$ ipython --no-banner

In [1]: import numpy as np

In [2]: import numpy.linalg as la

In [3]: np.set_printoptions(suppress=True, linewidth=100)

In [4]: X = np.array([[2.35, -1.29, 1.64, -2.81],
   ...:     [1.94, 1.98, 1.71, 0.41],
   ...:     [0.49, 1.2, 1.1, -1.76],
   ...:     [-1.01, 2.17, -0.82, 0.09],
   ...:     [2.12, 0.16, -0.88, 0.03]])

In [5]: print(round(float(la.norm(X) ** 2 / la.norm(X, 2) ** 2), 2))
1.85

In [6]: print(np.round(la.norm(X[2] - X[3]), 2))
3.21

In [7]: print(round(la.norm(X, 1), 2), round(la.norm(X, np.inf), 2))
7.91 8.09

In [8]: print(np.round(la.norm(X, axis=0), 2))
[3.88 3.43 2.88 3.34]

In [9]: print(np.round(la.norm(X, axis=1), 2))
[4.22 3.28 2.45 2.53 2.3 ]

In [10]: proj = X @ la.solve(X.T @ X, X.T)

In [11]: print(np.round(np.diag(proj), 2))
[0.79 0.98 0.55 0.72 0.95]

In [12]: print(np.round(la.eigvalsh(proj), 2) + 0)
[0. 1. 1. 1. 1.]

In [13]: print(np.round(proj @ X[:, 1], 2))
[-1.29  1.98  1.2   2.17  0.16]

In [14]: O, vecs = la.qr(X[:, :1])[0], la.qr(X[:, 1:])[0]

In [15]: s = la.svd(O.T @ vecs, compute_uv=False)

In [16]: print(np.round(la.norm(O @ O.T - vecs @ vecs.T, 2), 2))
1.0

In [17]: print(s.round(2))
[0.63]

In [18]: Y = np.c_[X[:, :2] @ np.array([[2, 1], [1, 3]]), np.array([1, 1, 2, 0, 1])]

In [19]: print(Y.round(2))
[[ 3.41 -1.52  1.  ]
 [ 5.86  7.88  1.  ]
 [ 2.18  4.09  2.  ]
 [ 0.15  5.5   0.  ]
 [ 4.4   2.6   1.  ]]

In [20]: print(np.round(la.norm(la.qr(X)[0].T @ Y, axis=0) ** 2 / ((Y ** 2).sum(axis=0) + 1e-12), 2))
[1.   1.   0.87]

In [21]: print(np.round(la.norm(Y - X @ la.lstsq(X, Y)[0], axis=0), 2) + 0)
[0.   0.   0.97]

In [22]: Y @ Y
---------------------------------------------------------------------------
ValueError                                Traceback (most recent call last)
Cell In[22], line 1
----> 1 Y @ Y

ValueError: matmul: Input operand 1 has a mismatch in its core dimension 0, with gufunc signature (n?,k),(k,m?)->(n?,m?) (size 5 is different from 3)

In [23]: G = Y.T @ Y

In [24]: print(np.round(la.eigvalsh(G)[::-1], 2))
[164.54  28.5    2.21]

In [25]: print(la.matrix_rank(G))
3

In [26]: print(np.round(la.svd(Y, compute_uv=False) ** 2, 2))
[164.54  28.5    2.21]

In [27]: print(G.round(2))
[[ 70.1   62.17  18.03]
 [ 62.17 118.14  17.14]
 [ 18.03  17.14   7.  ]]

In [28]: print(np.allclose(G, G.T))
True

In [29]: m1 = np.load("mat.npy")

In [30]: print(m1)
[[1 8]
 [8 1]]

In [31]: vals, vecs = la.eig(m1)

In [32]: print(np.round(m1 @ vecs[:, 0] - vals[0] * vecs[:, 0], 2) + 0)
[0. 0.]

In [33]: print(vals.round(2))
[ 9. -7.]

In [34]: print(np.round(np.sort(la.eigvals(la.inv(m1))), 2))
[-0.14  0.11]

In [35]: print(np.round(np.sort(la.eigvals(m1 @ m1)), 2))
[49. 81.]

In [36]: print(np.round(np.sort(la.eigvals(m1.T)), 2))
[-7.  9.]

In [37]: u, r1 = X[2], X[0]

In [38]: print(round(u @ u, 2))
5.99

In [39]: print(round(float(u @ r1), 2))
6.35

In [40]: p = (u @ r1) / (u @ u) * u

In [41]: print(np.round(r1 - p, 2))
[ 1.83 -2.56  0.47 -0.94]

In [42]: print(p.round(2))
[ 0.52  1.27  1.17 -1.87]

In [43]: print(round(float((r1 - p) @ u), 2))
0.0

In [44]: vals, vecs = la.eigh(m1)

In [45]: vec = np.array([2, 0])

In [46]: print(np.round(vecs * np.maximum(vals, 0) @ vecs.T, 2))
[[4.5 4.5]
 [4.5 4.5]]

In [47]: print(np.round(la.eigvalsh(m1[1:, 1:]), 2))
[1.]

In [48]: print(np.round(vecs * np.abs(vals) @ vecs.T, 2))
[[8. 1.]
 [1. 8.]]

In [49]: rng = np.random.default_rng(356)

In [50]: z = rng.permutation(2)

In [51]: print(z)
[0 1]

In [52]: Y = m1[z][:, z]

In [53]: print(np.diag(Y))
[1 1]

In [54]: vals, vecs = la.eigh(m1)

In [55]: print((vals > 1e-8).sum(), (vals < -1e-8).sum())
1 1

In [56]: print(vals)
[-7.  9.]

In [57]: print(np.round(vecs @ np.diag(vals) @ vecs.T, 2))
[[1. 8.]
 [8. 1.]]

In [58]: print(np.round(la.svd(m1, compute_uv=False), 2))
[9. 7.]

In [59]: print(np.round(vecs.T @ m1 @ vecs, 2) + 0)
[[-7.  0.]
 [ 0.  9.]]

In [60]: M = np.load("x.npy")

In [61]: print(M)
[[-1.1   1.5  -2.2 ]
 [ 0.3  -0.7   0.6 ]
 [ 0.8   0.5   1.62]
 [-0.4  -0.2  -0.77]
 [-0.1  -1.5  -0.23]
 [-0.8  -0.7  -1.62]
 [-0.5   0.6  -0.99]
 [-0.2   0.5  -0.37]
 [-1.    0.6  -2.03]
 [ 2.   -1.7   3.99]
 [ 0.4  -0.2   0.78]
 [ 1.4   0.9   2.81]
 [ 0.7   1.1   1.45]
 [-0.3   1.1  -0.62]
 [ 0.7   0.9   1.4 ]
 [-1.3   0.8  -2.58]
 [ 0.7   1.6   1.38]
 [-1.    1.3  -1.98]
 [-0.2   2.   -0.37]
 [-0.2  -1.9  -0.37]
 [ 1.1   1.8   2.18]
 [-0.7  -0.3  -1.39]
 [ 0.4   0.6   0.83]
 [-1.5   0.8  -2.97]
 [-0.9  -1.9  -1.85]]

In [62]: print(np.round(la.norm(M, 2) / la.norm(M), 2))
0.86

In [63]: feats = np.tanh(np.array([[0.6, -1.0, 1.9],
    ...:     [0.3, 0.0, 0.8],
    ...:     [-0.8, -1.4, 0.7],
    ...:     [-0.5, -1.1, 0.6],
    ...:     [1.9, 0.1, 0.1],
    ...:     [2.1, -0.4, -0.2],
    ...:     [-0.7, -0.5, 2.3],
    ...:     [1.8, 0.9, 0.7],
    ...:     [0.4, -0.4, -0.9],
    ...:     [0.2, -2.2, -2.2],
    ...:     [-1.7, 0.2, 1.3],
    ...:     [1.6, 0.1, 0.2],
    ...:     [-0.6, -1.6, -0.6],
    ...:     [0.7, 0.2, -0.2],
    ...:     [1.3, 0.9, 0.6],
    ...:     [0.2, -0.1, -0.6],
    ...:     [2.1, -0.4, 0.6],
    ...:     [-0.5, -1.7, 0.6],
    ...:     [0.7, -1.0, -0.6],
    ...:     [-0.3, -0.5, 0.3],
    ...:     [0.0, -0.7, 0.9],
    ...:     [-0.9, 0.0, -2.6],
    ...:     [1.2, -0.2, -0.5],
    ...:     [-1.1, -0.3, 1.0],
    ...:     [-1.1, 1.7, -1.2],
    ...:     [0.9, -0.5, 0.0]]) @ np.array([[0.2, 1.1, -0.7, 1.6],
    ...:     [-1.4, -0.3, -1.0, -1.6],
    ...:     [-0.3, 0.5, 0.0, 2.6]]))

In [64]: print(feats.round(2))
[[ 0.74  0.96  0.52  1.  ]
 [-0.18  0.62 -0.21  0.99]
 [ 0.92 -0.11  0.96  0.99]
 [ 0.85  0.08  0.9   0.99]
 [ 0.21  0.97 -0.89  1.  ]
 [ 0.78  0.98 -0.79  1.  ]
 [-0.13  0.49  0.76  1.  ]
 [-0.8   0.97 -0.97  1.  ]
 [ 0.72  0.11  0.12 -0.79]
 [ 1.   -0.22  0.97 -0.95]
 [-0.77 -0.86  0.76  0.33]
 [ 0.12  0.95 -0.84  0.99]
 [ 0.98 -0.45  0.97  0.04]
 [-0.08  0.54 -0.6   0.27]
 [-0.83  0.9  -0.95  0.98]
 [ 0.35 -0.05 -0.04 -0.79]
 [ 0.66  0.99 -0.79  1.  ]
 [ 0.97  0.25  0.97  1.  ]
 [ 0.94  0.65  0.47  0.82]
 [ 0.5  -0.03  0.61  0.8 ]
 [ 0.61  0.58  0.6   1.  ]
 [ 0.54 -0.98  0.56 -1.  ]
 [ 0.58  0.81 -0.56  0.74]
 [-0.1  -0.55  0.79  0.87]
 [-0.98 -0.98 -0.73 -1.  ]
 [ 0.71  0.81 -0.13  0.98]]

In [65]: proj = feats @ la.solve(feats.T @ feats, feats.T)

In [66]: print(np.round(np.trace(proj), 2))
4.0

In [67]: print(np.round(proj @ feats[:, 1], 2))
[ 0.96  0.62 -0.11  0.08  0.97  0.98  0.49  0.97  0.11 -0.22 -0.86  0.95 -0.45  0.54  0.9  -0.05
  0.99  0.25  0.65 -0.03  0.58 -0.98  0.81 -0.55 -0.98  0.81]

In [68]: print(np.round(la.eigvalsh(proj), 2) + 0)
[0. 0. 0. 0. 0. 0. 0. 0. 0. 0. 0. 0. 0. 0. 0. 0. 0. 0. 0. 0. 0. 0. 1. 1. 1. 1.]

In [69]: vec = np.array([1, 0, 1, 1])

In [70]: target = feats @ vec

In [71]: print(np.round(la.pinv(feats) @ feats, 2) + 0)
[[1. 0. 0. 0.]
 [0. 1. 0. 0.]
 [0. 0. 1. 0.]
 [0. 0. 0. 1.]]

In [72]: try:
    ...:     la.solve(feats, target)
    ...: except la.LinAlgError as e:
    ...:     print("failed:", e)
    ...: 
failed: Last 2 dimensions of the array must be square

In [73]: print(np.round(la.lstsq(feats, target)[0], 2) + 0)
[1. 0. 1. 1.]

In [74]: target = target + 0.05 * rng.normal(size=26)

In [75]: print(target.round(2))
[ 2.28  0.6   2.89  2.7   0.29  0.96  1.54 -0.78  0.05  1.05  0.4   0.28  1.94 -0.43 -0.79 -0.4
  0.88  2.99  2.17  1.86  2.12  0.11  0.77  1.6  -2.69  1.53]

In [76]: beta, *_ = la.lstsq(feats, target)

In [77]: print(np.round(la.norm(target - feats @ beta), 2))
0.2

In [78]: print(beta.round())
[ 1. -0.  1.  1.]

In [79]: basis = feats[[17, 18]].astype(float)

In [80]: for _ in range(3):
    ...:     z = la.norm(feats[:, None] - basis, axis=-1).argmin(axis=1)
    ...:     basis = np.array([feats[z == j].mean(axis=0) for j in range(2)])
    ...: 

In [81]: print(z)
[1 1 0 0 1 1 1 1 0 0 0 1 0 1 1 0 1 0 1 0 1 0 1 0 0 1]

In [82]: print(basis.round(2))
[[ 0.42 -0.31  0.57  0.04]
 [ 0.24  0.8  -0.31  0.91]]

In [83]: mat = np.load("dump.npy")

In [84]: print(mat.round(2))
[[ 0.71  0.    0.    0.    0.71]
 [ 0.    1.    0.    0.    0.  ]
 [ 0.    0.    1.    0.    0.  ]
 [ 0.    0.    0.    1.    0.  ]
 [-0.71  0.    0.    0.    0.71]]

In [85]: O, vecs = la.qr(mat[:, :3])[0], la.qr(mat[:, 3:])[0]

In [86]: s = la.svd(O.T @ vecs, compute_uv=False)

In [87]: print(s.round(2) + 0)
[0. 0.]

In [88]: print((s > 0.9).sum())
0

In [89]: print(np.degrees(np.arccos(s.clip(0, 1))))
[90. 90.]

In [90]: vec = np.array([1, 3, 0, 3])

In [91]: target = X @ vec

In [92]: print(np.round(la.solve(X.T @ X, X.T @ target), 2) + 0)
[1. 3. 0. 3.]

In [93]: target = target + 0.05 * rng.normal(size=5)

In [94]: print(target.round(2))
[-9.95  9.11 -1.27  5.8   2.62]

In [95]: beta, *_ = la.lstsq(X, target)

In [96]: print(np.round(X.T @ (target - X @ beta), 2) + 0)
[0. 0. 0. 0.]

In [97]: A = np.load("test8.npy")

In [98]: print(A)
[[1 0 0]
 [0 0 1]
 [0 1 0]]

In [99]: def softmax(z):
    ...:     e = np.exp(z - z.max(axis=-1, keepdims=True))
    ...:     return e / e.sum(axis=-1, keepdims=True)
    ...: 

In [100]: print(np.round(softmax(mat).sum(axis=1), 2))
[1. 1. 1. 1. 1.]

In [101]: print(np.round(softmax(10 * mat[2]), 2) + 0)
[0. 0. 1. 0. 0.]

In [102]: print(np.round(softmax(mat[2] + 2), 2))
[0.15 0.15 0.4  0.15 0.15]

In [103]: scores = mat @ mat.T / np.sqrt(5)

In [104]: print(np.round(softmax(scores)[2] @ mat, 2) + 0)
[0.   0.18 0.28 0.18 0.25]

In [105]: print(np.round(softmax(scores + np.triu(np.full(scores.shape, -np.inf), 1)), 2))
[[1.   0.   0.   0.   0.  ]
 [0.39 0.61 0.   0.   0.  ]
 [0.28 0.28 0.44 0.   0.  ]
 [0.22 0.22 0.22 0.34 0.  ]
 [0.18 0.18 0.18 0.18 0.28]]

In [106]: print(softmax(scores).round(6).argmax(axis=1))
[0 1 2 3 4]
